$ ipython --no-banner

In [1]: import numpy as np

In [2]: np.set_printoptions(suppress=True, linewidth=140)

In [3]: F = np.array([[3.0, 2.0, 2.0], [2.0, 1.0, 0.0], [0.0, 0.0, 4.0]])

In [4]: Y = np.array([[-3, 1], [-2, 3]])

In [5]: W2 = np.kron(Y, F)

In [6]: W2.shape
Out[6]: (6, 6)

In [7]: round(float(np.linalg.norm(W2, 2)), 3), np.round(np.linalg.norm(Y, 2) * np.linalg.norm(F, 2), 3)
Out[7]: (23.269, np.float64(23.269))

In [8]: np.linalg.matrix_rank(W2)
Out[8]: np.int64(6)

In [9]: evals, evecs = np.linalg.eig(F)

In [10]: np.round(np.sort(np.linalg.eigvals(F @ F)), 3)
Out[10]: array([ 0.056, 16.   , 17.944])

In [11]: round(np.prod(evals), 3)
Out[11]: np.float64(-4.0)

In [12]: np.round(np.sort(np.linalg.eigvals(F.T)), 3)
Out[12]: array([-0.236,  4.   ,  4.236])

In [13]: evals.round(3)
Out[13]: array([ 4.236, -0.236,  4.   ])

In [14]: np.round(np.sort(np.linalg.eigvals(np.linalg.inv(F))), 3)
Out[14]: array([-4.236,  0.236,  0.25 ])

In [15]: X = np.load("x.npy")

In [16]: X.round(3)
Out[16]: 
array([[ 0.961, -0.041, -0.093, -0.165],
       [-0.041,  0.957, -0.097, -0.173],
       [-0.093, -0.097,  0.779, -0.393],
       [-0.165, -0.173, -0.393,  0.303]])

In [17]: Y = X / np.sqrt((X ** 2).mean(axis=1, keepdims=True))

In [18]: np.round(np.linalg.norm(Y, axis=1), 3)
Out[18]: array([2., 2., 2., 2.])

In [19]: np.linalg.matrix_rank(Y) == np.linalg.matrix_rank(X)
Out[19]: np.True_

In [20]: Y[1].round(3)
Out[20]: array([-0.084,  1.957, -0.199, -0.353])
